>>> import numpy as np
>>> np.set_printoptions(precision=2, suppress=True, linewidth=120, legacy="1.25")
>>> def rnd(a):
...     return np.round(a, 2) + 0
... 
>>> t = np.deg2rad(72)
>>> M = np.eye(5)
>>> M[np.ix_([0, 4], [0, 4])] = [[np.cos(t), -np.sin(t)], [np.sin(t), np.cos(t)]]
>>> rnd(M)
array([[ 0.31,  0.  ,  0.  ,  0.  , -0.95],
       [ 0.  ,  1.  ,  0.  ,  0.  ,  0.  ],
       [ 0.  ,  0.  ,  1.  ,  0.  ,  0.  ],
       [ 0.  ,  0.  ,  0.  ,  1.  ,  0.  ],
       [ 0.95,  0.  ,  0.  ,  0.  ,  0.31]])
>>> # columns are unit length and at right angles
>>> x0 = np.array([4, 0, 3, 4, 2])
>>> h1 = np.maximum(M @ x0, 0)
>>> rnd(np.maximum(M @ (3 * x0), 0))
array([ 0.  ,  0.  ,  9.  , 12.  , 13.27])
>>> rnd(np.maximum(M @ x0, 0) - np.maximum(-M @ x0, 0))
array([-0.67,  0.  ,  3.  ,  4.  ,  4.42])
>>> rnd(np.tanh(M @ x0))
array([-0.58,  0.  ,  1.  ,  1.  ,  1.  ])
>>> m1 = np.loadtxt("a.csv", delimiter=",")
>>> rnd(m1)
array([[ 15.23, -47.39,  14.43,  29.31,  -1.34,  16.4 ],
       [  2.22, -13.6 ,  12.16,   6.4 ,   5.96,   5.18],
       [ -0.92,  -4.12,   8.  ,   0.31,   5.3 ,   2.34],
       [ -1.42,  -1.23,   4.98,  -1.13,   3.72,   1.39],
       [  0.35,  -0.07,  -0.47,   0.41,  -0.43,  -0.23],
       [  4.35,  -0.56,  -1.68,   5.49,  -2.18,  -4.3 ],
       [  4.7 ,  -0.47,  -1.48,   5.93,  -2.08,  -4.83],
       [  5.89,   0.12,  -0.35,   7.44,  -1.36,  -7.02],
       [  7.4 ,   1.83,   2.34,   9.3 ,   0.67, -10.91],
       [  8.8 ,   5.34,   7.09,  10.87,   4.58, -16.65],
       [  9.59,   9.46,  12.15,  11.59,   8.96, -22.24],
       [  9.96,  13.43,  16.73,  11.76,  13.04, -27.09],
       [ 10.09,  16.01,  19.6 ,  11.71,  15.64, -30.06],
       [ 10.13,  18.15,  21.94,  11.59,  17.77, -32.46],
       [ 10.  ,  26.19,  30.45,  10.73,  25.63, -41.01]])
>>> # null space of dimension 3
>>> rnd(np.linalg.norm(m1, axis=0))
array([30.71, 63.43, 52.22, 43.43, 39.74, 75.22])
>>> np.linalg.norm(m1, axis=1).argmax()
14
>>> rng = np.random.default_rng(66146)
>>> J = rng.normal(size=(18, 4))
>>> J = 3 * J / np.linalg.norm(J, axis=1, keepdims=True)
>>> rnd(J)
array([[-2.82, -0.97,  0.02,  0.32],
       [ 0.32, -2.47,  1.63,  0.38],
       [-0.37,  2.53,  0.73, -1.39],
       [-2.49,  0.24,  0.11,  1.66],
       [-2.73, -0.77, -0.55, -0.8 ],
       [ 2.39,  0.66, -1.67,  0.21],
       [ 1.26, -2.38,  0.98,  0.88],
       [-1.02, -1.7 ,  1.74,  1.42],
       [-2.43, -0.33, -0.34, -1.69],
       [ 0.39,  1.08,  2.75, -0.3 ],
       [-0.46, -2.17, -1.74,  1.04],
       [ 0.12, -1.82, -1.53,  1.82],
       [-0.97,  1.83,  1.49,  1.58],
       [-1.4 ,  2.53, -0.08,  0.8 ],
       [-0.29, -1.15,  2.12,  1.76],
       [ 1.09,  1.99,  1.86, -0.63],
       [-1.57,  1.37, -0.58,  2.08],
       [ 1.03,  2.18, -1.74, -0.4 ]])
>>> proj = J @ np.linalg.solve(J.T @ J, J.T)
>>> np.allclose(proj @ proj, proj)
True
>>> rnd(np.diag(proj))
array([0.19, 0.19, 0.18, 0.22, 0.25, 0.23, 0.19, 0.19, 0.31, 0.23, 0.19, 0.23, 0.26, 0.22, 0.23, 0.19, 0.3 , 0.19])
>>> np.linalg.matrix_rank(np.eye(18) - proj)
14
>>> np.trace(proj)
4.0
>>> x0 = np.array([4, 9, 8, 2])
>>> rhs = J @ x0
>>> rnd(np.linalg.solve(J.T @ J, J.T @ rhs))
array([4., 9., 8., 2.])
>>> rhs = rhs + 0.3 * rng.normal(size=18)
>>> rnd(rhs)
array([-19.5 ,  -6.99,  24.97,  -3.59, -23.78,   2.62,  -6.59,  -2.76, -18.14,  32.81, -32.88, -24.2 ,  27.47,  17.94,
         9.08,  36.28,   5.97,   9.04])
>>> beta, *_ = np.linalg.lstsq(J, rhs)
>>> rnd(J.T @ (rhs - J @ beta))
array([0., 0., 0., 0.])
>>> rnd(beta)
array([3.98, 9.  , 8.  , 1.97])
>>> rnd(np.linalg.norm(rhs - J @ beta))
1.24
